$ python3 -q
>>> import numpy as np
>>> import numpy.linalg as la
>>> np.set_printoptions(suppress=True, linewidth=100)
>>> J = np.arange(32).reshape(8, 4) + -3
>>> J
array([[-3, -2, -1,  0],
       [ 1,  2,  3,  4],
       [ 5,  6,  7,  8],
       [ 9, 10, 11, 12],
       [13, 14, 15, 16],
       [17, 18, 19, 20],
       [21, 22, 23, 24],
       [25, 26, 27, 28]])
>>> # rows and columns are dependent
>>> rk = la.matrix_rank(J)
>>> rk
np.int64(2)
>>> ns = la.svd(J)[2][rk:].T
>>> la.matrix_rank(J.T @ J), la.matrix_rank(J @ J.T)
(np.int64(2), np.int64(2))
>>> [int(la.matrix_rank(np.delete(J, i, axis=0))) for i in range(8)]
[2, 2, 2, 2, 2, 2, 2, 2]
>>> np.round(J @ ns, 3) + 0
array([[0., 0.],
       [0., 0.],
       [0., 0.],
       [0., 0.],
       [0., 0.],
       [0., 0.],
       [0., 0.],
       [0., 0.]])
>>> [int(la.matrix_rank(J[:i])) for i in range(1, len(J) + 1)]
[1, 2, 2, 2, 2, 2, 2, 2]
>>> ns.shape
(4, 2)
>>> Y = np.array([[0, -2], [-1, 0], [2, -1], [0, 0]])
>>> la.matrix_rank(np.vstack([J, Y.T]))
np.int64(4)
>>> np.vstack([J, Y.T]).shape
(10, 4)
>>> J @ Y
array([[  0,   7],
       [  4,  -5],
       [  8, -17],
       [ 12, -29],
       [ 16, -41],
       [ 20, -53],
       [ 24, -65],
       [ 28, -77]])
>>> np.einsum("ik,kj->ij", J, Y)
array([[  0,   7],
       [  4,  -5],
       [  8, -17],
       [ 12, -29],
       [ 16, -41],
       [ 20, -53],
       [ 24, -65],
       [ 28, -77]])
>>> feats = np.load("arr.npy")
>>> feats
array([[1.  , 0.7 , 0.49],
       [0.7 , 1.  , 0.7 ],
       [0.49, 0.7 , 1.  ]])
>>> ev, V = la.eigh(feats)
>>> x0 = np.array([3, 2, 2])
>>> np.round(V * np.maximum(ev, 0) @ V.T, 3)
array([[1.  , 0.7 , 0.49],
       [0.7 , 1.  , 0.7 ],
       [0.49, 0.7 , 1.  ]])
>>> round(float(x0 @ feats @ x0 / (x0 @ x0)), 3), round(ev[0], 3), np.round(ev[-1], 3)
(2.169, np.float64(0.225), np.float64(2.265))
>>> (np.sign(V[:, -1].round(6)) == np.sign(V[0, -1].round(6))).astype(int)
array([1, 1, 1])
>>> cov = J.T @ J
>>> np.round(la.eigvalsh(cov)[::-1], 3) + 0
array([7714.062,   13.938,    0.   ,    0.   ])
>>> np.allclose(cov, cov.T)
True
>>> la.matrix_rank(cov)
np.int64(2)
>>> np.allclose(feats, feats.T)
True
>>> (feats - feats.T) / 2
array([[0., 0., 0.],
       [0., 0., 0.],
       [0., 0., 0.]])
>>> np.round(la.det(feats), 3)
np.float64(0.26)
>>> round(float(np.abs(la.eigvals(feats)).max()), 3)
2.265
>>> np.round(la.matrix_power(feats, 2), 3)
array([[1.73 , 1.743, 1.47 ],
       [1.743, 1.98 , 1.743],
       [1.47 , 1.743, 1.73 ]])
>>> np.trace(feats)
np.float64(3.0)
>>> np.allclose(feats @ feats.T, feats.T @ feats)
True
>>> np.round(np.sort(np.abs(la.eigvals(feats))), 3)
array([0.225, 0.51 , 2.265])
>>> f = np.array([3, 0, 2])
>>> Y = feats + np.outer(f, np.eye(3)[2])
>>> la.matrix_rank(la.inv(Y) - la.inv(feats), tol=1e-8)
np.int64(1)
>>> x0 = np.ones(3)
>>> for _ in range(7):
...     x0 = feats @ x0
...     x0 /= la.norm(x0)
...     print(round(x0 @ feats @ x0, 3))
... 
2.265
2.265
2.265
2.265
2.265
2.265
2.265
>>> round(la.eigvalsh(feats)[-1], 3)
np.float64(2.265)
>>> data = np.load("m.npy")
>>> data
array([[-3, -3,  0,  0,  3,  2,  0,  0],
       [-1,  1,  0, -3,  0,  0,  0,  0],
       [ 1, -2,  0, -1, -3,  3,  3,  0],
       [ 2,  3,  0, -2, -3,  3, -2,  0]])
>>> # column 7 repeats column 2
>>> x0 = np.array([2, 2, 0, 0, 2, 1, 0, -1])
>>> (data @ x0).argmax()
np.int64(3)
>>> data @ np.ones(8)
array([-1., -3.,  1.,  1.])
>>> la.norm(data @ x0) <= la.norm(data, 2) * la.norm(x0) + 1e-9
np.True_
>>> np.sign((data @ x0).round(6))
array([-1,  0, -1,  1])
>>> data @ np.eye(8)[5]
array([2., 0., 3., 3.])
>>> (data * x0).sum(axis=1)
array([-4,  0, -5,  7])
